In [1]: import numpy as np

In [2]: np.set_printoptions(precision=1, suppress=True, linewidth=160, floatmode="fixed")

In [3]: Q, _ = np.linalg.qr(np.array([[2.0, 1.0, 0.7, 0.0, -1.1],
   ...:     [-1.2, -0.4, -0.8, 1.4, -0.2],
   ...:     [-1.6, 0.7, 1.0, -0.1, 0.7],
   ...:     [-1.0, -0.8, 2.0, 1.4, 0.3],
   ...:     [0.7, -0.7, 0.1, 0.4, 0.8]]))

In [4]: m1 = Q[:, :5]

In [5]: m1.round(1) + 0
Out[5]: 
array([[-0.6,  0.4, -0.4,  0.5,  0.0],
       [ 0.4, -0.1,  0.4,  0.8,  0.1],
       [ 0.5,  0.6, -0.3, -0.1,  0.5],
       [ 0.3, -0.4, -0.8,  0.2, -0.3],
       [-0.2, -0.5, -0.1,  0.0,  0.8]])

In [6]: # orthonormal columns

In [7]: x0 = np.array([-1, 1, -3, -2, -3])

In [8]: np.round(np.linalg.inv(m1), 1) + 0
Out[8]: 
array([[-0.6,  0.4,  0.5,  0.3, -0.2],
       [ 0.4, -0.1,  0.6, -0.4, -0.5],
       [-0.4,  0.4, -0.3, -0.8, -0.1],
       [ 0.5,  0.8, -0.1,  0.2,  0.0],
       [ 0.0,  0.1,  0.5, -0.3,  0.8]])

In [9]: m1.T @ (m1 @ x0)
Out[9]: array([-1.0,  1.0, -3.0, -2.0, -3.0])

In [10]: [p for p in range(1, 25) if np.allclose(np.linalg.matrix_power(m1, p), np.eye(5))]
Out[10]: []

In [11]: 5 - np.linalg.matrix_rank(m1 - np.eye(5), tol=1e-8)
Out[11]: np.int64(1)

In [12]: np.abs(np.linalg.eigvals(m1))
Out[12]: array([1.0, 1.0, 1.0, 1.0, 1.0])

In [13]: np.sort(np.abs(np.degrees(np.angle(np.linalg.eigvals(m1)))))
Out[13]: array([  0.0,  65.7,  65.7, 160.3, 160.3])

In [14]: Q, evecs = np.linalg.qr(m1[:, :4])[0], np.linalg.qr(m1[:, 4:])[0]

In [15]: sigma = np.linalg.svd(Q.T @ evecs, compute_uv=False)

In [16]: np.degrees(np.arccos(sigma.clip(0, 1)))
Out[16]: array([90.0])

In [17]: round(float(np.linalg.norm(Q @ Q.T - evecs @ evecs.T, 2)), 1)
Out[17]: 1.0

In [18]: rng = np.random.default_rng(27)

In [19]: labels = rng.permutation(5)

In [20]: Y = m1[:, labels] * rng.choice([-1, 1], 5)

In [21]: Y.round(1) + 0
Out[21]: 
array([[-0.4, -0.6,  0.4,  0.5,  0.0],
       [ 0.1,  0.4, -0.4,  0.8,  0.1],
       [-0.6,  0.5,  0.3, -0.1,  0.5],
       [ 0.4,  0.3,  0.8,  0.2, -0.3],
       [ 0.5, -0.2,  0.1,  0.0,  0.8]])

In [22]: U, _, Vt = np.linalg.svd(m1.T @ Y)

In [23]: np.round(np.linalg.lstsq(m1, Y)[0], 1) + 0
Out[23]: 
array([[ 0.0,  1.0,  0.0,  0.0,  0.0],
       [-1.0,  0.0,  0.0,  0.0,  0.0],
       [ 0.0,  0.0, -1.0,  0.0,  0.0],
       [ 0.0,  0.0,  0.0,  1.0,  0.0],
       [ 0.0,  0.0,  0.0,  0.0,  1.0]])

In [24]: x0 = np.array([0, -1, -7, -7, -7])

In [25]: y = Y @ x0

In [26]: y
Out[26]: array([-5.8, -4.1, -5.6, -5.2, -6.3])

In [27]: np.round(np.linalg.solve(Y, Y[:, 4]), 1) + 0
Out[27]: array([0.0, 0.0, 0.0, 0.0, 1.0])

In [28]: np.round(np.linalg.solve(Y.T, Y[0]), 1) + 0
Out[28]: array([1.0, 0.0, 0.0, 0.0, 0.0])

In [29]: K = np.loadtxt("sample14.csv", delimiter=",")

In [30]: K
Out[30]: 
array([[-1.0,  2.0,  1.0,  1.0,  0.0,  0.0,  1.0,  1.0,  1.0,  1.0, -2.0, -2.0],
       [ 0.0, -1.0,  0.0,  2.0,  2.0, -1.0, -2.0,  0.0, -1.0,  2.0,  2.0,  1.0],
       [ 0.0,  0.0,  2.0,  2.0, -1.0,  0.0, -2.0, -1.0, -2.0,  1.0,  0.0,  0.0],
       [ 0.0,  0.0,  0.0,  0.0,  0.0,  0.0,  0.0, -1.0,  1.0,  2.0,  1.0,  0.0],
       [ 0.0,  0.0,  0.0,  0.0, -2.0, -2.0, -1.0,  2.0,  0.0,  1.0,  1.0,  0.0],
       [ 0.0,  0.0,  0.0,  0.0,  0.0,  2.0, -1.0,  0.0,  0.0,  0.0, -1.0,  2.0],
       [ 0.0,  0.0,  0.0,  0.0,  0.0,  0.0, -2.0,  0.0,  0.0, -2.0, -2.0, -2.0],
       [ 0.0,  0.0,  0.0,  0.0,  0.0,  0.0,  0.0,  0.0, -1.0,  0.0, -2.0,  1.0],
       [ 0.0,  0.0,  0.0,  0.0,  0.0,  0.0,  0.0,  0.0,  0.0, -1.0, -2.0,  2.0],
       [ 0.0,  0.0,  0.0,  0.0,  0.0,  0.0,  0.0,  0.0,  0.0,  2.0,  2.0,  1.0],
       [ 0.0,  0.0,  0.0,  0.0,  0.0,  0.0,  0.0,  0.0,  0.0,  0.0, -2.0,  1.0],
       [ 0.0,  0.0,  0.0,  0.0,  0.0,  0.0,  0.0,  0.0,  0.0,  0.0,  0.0,  1.0]])

In [31]: # triangular, det is the product of the diagonal

In [32]: (K + K.T) / 2
Out[32]: 
array([[-1.0,  1.0,  0.5,  0.5,  0.0,  0.0,  0.5,  0.5,  0.5,  0.5, -1.0, -1.0],
       [ 1.0, -1.0,  0.0,  1.0,  1.0, -0.5, -1.0,  0.0, -0.5,  1.0,  1.0,  0.5],
       [ 0.5,  0.0,  2.0,  1.0, -0.5,  0.0, -1.0, -0.5, -1.0,  0.5,  0.0,  0.0],
       [ 0.5,  1.0,  1.0,  0.0,  0.0,  0.0,  0.0, -0.5,  0.5,  1.0,  0.5,  0.0],
       [ 0.0,  1.0, -0.5,  0.0, -2.0, -1.0, -0.5,  1.0,  0.0,  0.5,  0.5,  0.0],
       [ 0.0, -0.5,  0.0,  0.0, -1.0,  2.0, -0.5,  0.0,  0.0,  0.0, -0.5,  1.0],
       [ 0.5, -1.0, -1.0,  0.0, -0.5, -0.5, -2.0,  0.0,  0.0, -1.0, -1.0, -1.0],
       [ 0.5,  0.0, -0.5, -0.5,  1.0,  0.0,  0.0,  0.0, -0.5,  0.0, -1.0,  0.5],
       [ 0.5, -0.5, -1.0,  0.5,  0.0,  0.0,  0.0, -0.5,  0.0, -0.5, -1.0,  1.0],
       [ 0.5,  1.0,  0.5,  1.0,  0.5,  0.0, -1.0,  0.0, -0.5,  2.0,  1.0,  0.5],
       [-1.0,  1.0,  0.0,  0.5,  0.5, -0.5, -1.0, -1.0, -1.0,  1.0, -2.0,  0.5],
       [-1.0,  0.5,  0.0,  0.0,  0.0,  1.0, -1.0,  0.5,  1.0,  0.5,  0.5,  1.0]])

In [33]: np.sort(np.abs(np.linalg.eigvals(K)))
Out[33]: array([0.0, 0.0, 0.0, 1.0, 1.0, 1.0, 2.0, 2.0, 2.0, 2.0, 2.0, 2.0])

In [34]: K.inv()
Traceback (most recent call last):
  Cell In[34], line 1
    K.inv()
AttributeError: 'numpy.ndarray' object has no attribute 'inv'


In [35]: np.linalg.matrix_power(K, 2)
Out[35]: 
array([[ 1.0, -4.0,  1.0,  5.0,  3.0, -2.0, -9.0, -3.0, -5.0,  5.0,  7.0,  2.0],
       [ 0.0,  1.0,  0.0, -2.0, -6.0, -5.0,  5.0,  2.0,  3.0, 13.0,  9.0,  4.0],
       [ 0.0,  0.0,  4.0,  4.0,  0.0,  2.0,  1.0, -6.0, -1.0, 13.0, 13.0,  0.0],
       [ 0.0,  0.0,  0.0,  0.0,  0.0,  0.0,  0.0,  0.0,  1.0,  3.0,  2.0,  4.0],
       [ 0.0,  0.0,  0.0,  0.0,  4.0,  0.0,  6.0, -4.0, -2.0,  2.0, -2.0,  2.0],
       [ 0.0,  0.0,  0.0,  0.0,  0.0,  4.0,  0.0,  0.0,  0.0,  2.0,  2.0,  7.0],
       [ 0.0,  0.0,  0.0,  0.0,  0.0,  0.0,  4.0,  0.0,  0.0,  0.0,  4.0, -2.0],
       [ 0.0,  0.0,  0.0,  0.0,  0.0,  0.0,  0.0,  0.0,  0.0,  1.0,  6.0, -3.0],
       [ 0.0,  0.0,  0.0,  0.0,  0.0,  0.0,  0.0,  0.0,  0.0, -2.0,  2.0, -1.0],
       [ 0.0,  0.0,  0.0,  0.0,  0.0,  0.0,  0.0,  0.0,  0.0,  4.0,  0.0,  5.0],
       [ 0.0,  0.0,  0.0,  0.0,  0.0,  0.0,  0.0,  0.0,  0.0,  0.0,  4.0, -1.0],
       [ 0.0,  0.0,  0.0,  0.0,  0.0,  0.0,  0.0,  0.0,  0.0,  0.0,  0.0,  1.0]])

In [36]: np.trace(K)
Out[36]: np.float64(-1.0)

In [37]: np.round(np.linalg.det(K), 1)
Out[37]: np.float64(0.0)

In [38]: np.allclose(K @ K.T, K.T @ K)
Out[38]: False

In [39]: np.linalg.determinant(K)
Traceback (most recent call last):
  Cell In[39], line 1
    np.linalg.determinant(K)
AttributeError: module 'numpy.linalg' has no attribute 'determinant'


In [40]: E = np.loadtxt("mat.csv", delimiter=",")

In [41]: E
Out[41]: 
array([[ -4.1,  43.2,   7.1,  -2.2,  -1.7],
       [  0.7,  36.2,   0.6,   8.5,  12.7],
       [  3.0, -18.4,  14.3,  11.6,  28.4],
       [  6.1,   6.3, -19.0,  -4.2,  31.2],
       [  0.5,  16.4, -10.4,  -8.0,  22.6],
       [  4.3, -11.8,   1.6, -11.6, -10.3],
       [ -6.0,   8.3,   6.5,  12.7,  -3.2],
       [ -5.4, -23.9,   2.0,  -5.4,  -6.0],
       [  9.3, -16.4,  13.1,   5.3,  -6.2],
       [ -0.2,   9.8, -28.5,  12.7, -10.2],
       [ -6.5, -26.2,   8.1,  -8.4,  12.9],
       [  1.7,  -7.0, -10.7,  -4.2,  42.0],
       [  0.8, -17.4,  -6.3,  11.1,  -1.6],
       [ -0.9,  16.4,   0.7, -10.3,  -3.7],
       [  1.9,  24.8,   0.6,   3.7, -12.9],
       [ -3.4,  12.9,  -2.0,   4.2,   2.7],
       [  3.3, -46.6, -15.1,  -0.6,  11.0],
       [ -6.5,  15.5,  -1.0, -12.8,   5.3],
       [  7.1,  44.5,   3.6, -16.2, -11.2],
       [  4.5,  -6.7,  19.2,  -3.4, -12.8],
       [  3.8, -14.1,  -2.7,  -3.4,  -8.0],
       [ -0.1,   2.5,   7.9,   5.5,  -9.0],
       [  3.8,  -0.8,   5.6,   3.1, -22.4],
       [ -1.6,  -6.2, -11.5,   5.0,   5.5],
       [  2.3, -11.2,   1.4, -14.3, -23.5],
       [  0.5,   5.4,   6.5,  -3.6, -11.6],
       [ -4.4,  11.8,  15.2,  -6.7,  -2.0],
       [ -7.1,  21.2,   1.4,  -6.3,  18.4],
       [  3.1, -25.4, -14.8, -10.6,  14.6],
       [ -2.7, -15.6,   1.6,  -2.1,   0.7],
       [  6.6, -13.6,   8.0,  -1.5,  -3.4],
       [  8.9, -13.3,  14.4,  -4.6,  24.7],
       [  5.0,  -3.8,   5.2, -11.2, -17.5],
       [  5.4,  -8.8,  -2.2,  -5.2,  -7.5],
       [  0.1,   6.7,  17.6,   7.8,  -3.5],
       [  3.8,  -1.3,  11.4,   2.0,  12.5],
       [ -3.0,  11.0,   8.6,  15.4,   7.7],
       [  1.1,  33.0,  -8.0,   4.8,  19.6],
       [ -1.2,  29.5, -20.1,  22.1,   4.7],
       [  3.9,  -4.1,   7.8, -15.7,  21.6],
       [  4.4,  -0.3,  -0.5, -11.7,  -4.4]])

In [42]: x0 = np.array([-1, -3, -2, 1, 1])

In [43]: y = E @ x0

In [44]: np.linalg.solve(E.T @ E, E.T @ y)
Out[44]: array([-1.0, -3.0, -2.0,  1.0,  1.0])

In [45]: np.linalg.lstsq(E, y)[0]
Out[45]: array([-1.0, -3.0, -2.0,  1.0,  1.0])

In [46]: y = y + 0.1 * rng.normal(size=41)

In [47]: y
Out[47]: 
array([-143.5,  -89.3,   63.5,   40.0,  -14.4,    5.8,  -22.4,   61.7,   12.6,   30.3,   73.4,   78.5,   73.4,  -63.7,  -86.7,  -24.4,  177.0,  -45.5, -175.1,
        -39.2,   32.5,  -26.9,  -31.9,   53.6,   -9.2,  -44.9,  -70.0,  -47.3,  106.7,   45.0,   13.2,   22.4,  -32.7,   12.7,  -51.2,   -8.2,  -24.1,  -59.6,
        -20.2,   -1.1,  -18.7])

In [48]: beta, *_ = np.linalg.lstsq(E, y)

In [49]: beta
Out[49]: array([-1.0, -3.0, -2.0,  1.0,  1.0])

In [50]: W0 = np.load("data.npy")

In [51]: W0
Out[51]: 
array([[2, 0, 0, 0, 1, 2, 2, 0, 3],
       [2, 3, 3, 2, 2, 2, 0, 0, 3],
       [2, 1, 3, 2, 2, 1, 3, 0, 2],
       [2, 3, 1, 0, 2, 0, 1, 1, 3],
       [0, 0, 2, 1, 2, 3, 2, 3, 2],
       [0, 2, 0, 2, 0, 0, 1, 0, 1],
       [1, 2, 0, 1, 3, 0, 3, 1, 2],
       [3, 2, 0, 0, 0, 1, 3, 1, 0],
       [1, 3, 3, 1, 2, 3, 3, 0, 0],
       [2, 0, 1, 1, 2, 1, 2, 0, 1],
       [1, 3, 0, 0, 3, 1, 1, 2, 2],
       [0, 1, 2, 3, 1, 2, 0, 2, 0],
       [3, 3, 2, 1, 1, 2, 0, 0, 0],
       [3, 0, 1, 3, 3, 2, 1, 2, 2]])

In [52]: Y = W0 + rng.integers(-2, 3, (14, 1)) @ rng.integers(-2, 3, (1, 9))

In [53]: Y
Out[53]: 
array([[ 6,  0,  0,  2, -3,  0,  0,  2,  7],
       [ 4,  3,  3,  3,  0,  1, -1,  1,  5],
       [ 0,  1,  3,  1,  4,  2,  4, -1,  0],
       [ 6,  3,  1,  2, -2, -2, -1,  3,  7],
       [ 4,  0,  2,  3, -2,  1,  0,  5,  6],
       [ 0,  2,  0,  2,  0,  0,  1,  0,  1],
       [ 5,  2,  0,  3, -1, -2,  1,  3,  6],
       [ 1,  2,  0, -1,  2,  2,  4,  0, -2],
       [ 5,  3,  3,  3, -2,  1,  1,  2,  4],
       [ 6,  0,  1,  3, -2, -1,  0,  2,  5],
       [-1,  3,  0, -1,  5,  2,  2,  1,  0],
       [ 4,  1,  2,  5, -3,  0, -2,  4,  4],
       [-1,  3,  2, -1,  5,  4,  2, -2, -4],
       [ 1,  0,  1,  2,  5,  3,  2,  1,  0]])

In [54]: np.round(np.linalg.svd(Y - W0, compute_uv=False), 1) + 0
Out[54]: array([24.3,  0.0,  0.0,  0.0,  0.0,  0.0,  0.0,  0.0,  0.0])

In [55]: np.linalg.matrix_rank(Y - W0, tol=1e-8)
Out[55]: np.int64(1)

In [56]: np.round(np.linalg.norm(K, 2) / np.linalg.norm(K), 1)
Out[56]: np.float64(0.6)

In [57]: np.linalg.svd(W0, compute_uv=False)
Out[57]: array([16.7,  5.6,  5.3,  4.6,  4.1,  3.5,  3.2,  2.4,  1.7])

In [58]: np.count_nonzero(W0)
Out[58]: np.int64(91)

In [59]: np.zeros(14, 9)
Traceback (most recent call last):
  Cell In[59], line 1
    np.zeros(14, 9)
TypeError: Cannot interpret '9' as a data type


In [60]: W0 - W0[0]
Out[60]: 
array([[ 0,  0,  0,  0,  0,  0,  0,  0,  0],
       [ 0,  3,  3,  2,  1,  0, -2,  0,  0],
       [ 0,  1,  3,  2,  1, -1,  1,  0, -1],
       [ 0,  3,  1,  0,  1, -2, -1,  1,  0],
       [-2,  0,  2,  1,  1,  1,  0,  3, -1],
       [-2,  2,  0,  2, -1, -2, -1,  0, -2],
       [-1,  2,  0,  1,  2, -2,  1,  1, -1],
       [ 1,  2,  0,  0, -1, -1,  1,  1, -3],
       [-1,  3,  3,  1,  1,  1,  1,  0, -3],
       [ 0,  0,  1,  1,  1, -1,  0,  0, -2],
       [-1,  3,  0,  0,  2, -1, -1,  2, -1],
       [-2,  1,  2,  3,  0,  0, -2,  2, -3],
       [ 1,  3,  2,  1,  0,  0, -2,  0, -3],
       [ 1,  0,  1,  3,  2,  0, -1,  2, -1]])

In [61]: np.abs(W0).max()
Out[61]: np.int64(3)

In [62]: W0.sum(axis=0)
Out[62]: array([22, 23, 18, 17, 24, 20, 22, 12, 21])

In [63]: W0[:, 9]
Traceback (most recent call last):
  Cell In[63], line 1
    W0[:, 9]
IndexError: index 9 is out of bounds for axis 1 with size 9


In [64]: round(np.linalg.norm(W0), 1)
Out[64]: np.float64(20.2)
